$ python -q
>>> import numpy as np
>>> import numpy.linalg as la
>>> np.set_printoptions(precision=3, suppress=True, linewidth=200)
>>> E = np.load("block15.npy")
>>> E
array([[ 1, -9,  6, -9, -5, -9,  3],
       [ 3,  1, -9,  6, -9, -5, -9],
       [-9,  3,  1, -9,  6, -9, -5],
       [-5, -9,  3,  1, -9,  6, -9],
       [-9, -5, -9,  3,  1, -9,  6],
       [ 6, -9, -5, -9,  3,  1, -9],
       [-9,  6, -9, -5, -9,  3,  1]])
>>> la.svd(E, compute_uv=False)
array([22.194, 22.194, 22.   , 15.525, 15.525, 11.108, 11.108])
>>> np.abs(E).max()
np.int64(9)
>>> print(np.count_nonzero(E))
49
>>> print(E.sum(axis=0))
[-22 -22 -22 -22 -22 -22 -22]
>>> r0 = np.array([1, -1, -2, 1, 0, 2, 2])
>>> Y = E + np.outer(r0, np.eye(7)[6])
>>> Y
array([[  1.,  -9.,   6.,  -9.,  -5.,  -9.,   4.],
       [  3.,   1.,  -9.,   6.,  -9.,  -5., -10.],
       [ -9.,   3.,   1.,  -9.,   6.,  -9.,  -7.],
       [ -5.,  -9.,   3.,   1.,  -9.,   6.,  -8.],
       [ -9.,  -5.,  -9.,   3.,   1.,  -9.,   6.],
       [  6.,  -9.,  -5.,  -9.,   3.,   1.,  -7.],
       [ -9.,   6.,  -9.,  -5.,  -9.,   3.,   3.]])
>>> np.round(la.det(Y) / la.det(E), 3), round(1 + la.solve(E, r0)[6], 3)
(np.float64(1.116), np.float64(1.116))
>>> X = np.loadtxt("sample3.csv", delimiter=",")
>>> print(X)
[[-3.  0. -3.  1. -3.  1.  0.  0.  0.  0.]
 [-3. -1.  2.  2.  1.  0.  0.  0.  0.  0.]
 [ 1. -2.  1. -1.  2. -1.  0.  0.  0.  0.]
 [ 1.  1.  0.  0. -1. -3.  0.  0.  0.  0.]
 [ 2.  1. -1.  1. -3.  1.  0.  0.  0.  0.]
 [ 0.  2.  1.  0.  0. -2.  0.  0.  0.  0.]
 [ 0.  0.  0.  0.  0.  0.  2. -3. -3. -1.]
 [ 0.  0.  0.  0.  0.  0. -3.  3.  3. -3.]
 [ 0.  0.  0.  0.  0.  0. -3. -1.  3.  0.]
 [ 0.  0.  0.  0.  0.  0.  3.  1. -3. -3.]]
>>> r0, r1 = X[1], X[3]
>>> r0 @ r1
np.float64(-5.0)
>>> r0 @ r0
np.float64(19.0)
>>> pr = (r0 @ r1) / (r0 @ r0) * r0
>>> round(la.norm(r0 + r1) ** 2 + la.norm(r0 - r1) ** 2, 3)
np.float64(62.0)
>>> round((r1 - pr) @ r0, 3)
np.float64(-0.0)
>>> r1 - pr
array([ 0.211,  0.737,  0.526,  0.526, -0.737, -3.   ,  0.   ,  0.   ,  0.   ,  0.   ])
>>> np.outer(r0, r1)
array([[-3., -3., -0., -0.,  3.,  9., -0., -0., -0., -0.],
       [-1., -1., -0., -0.,  1.,  3., -0., -0., -0., -0.],
       [ 2.,  2.,  0.,  0., -2., -6.,  0.,  0.,  0.,  0.],
       [ 2.,  2.,  0.,  0., -2., -6.,  0.,  0.,  0.,  0.],
       [ 1.,  1.,  0.,  0., -1., -3.,  0.,  0.,  0.,  0.],
       [ 0.,  0.,  0.,  0., -0., -0.,  0.,  0.,  0.,  0.],
       [ 0.,  0.,  0.,  0., -0., -0.,  0.,  0.,  0.,  0.],
       [ 0.,  0.,  0.,  0., -0., -0.,  0.,  0.,  0.,  0.],
       [ 0.,  0.,  0.,  0., -0., -0.,  0.,  0.,  0.,  0.],
       [ 0.,  0.,  0.,  0., -0., -0.,  0.,  0.,  0.,  0.]])
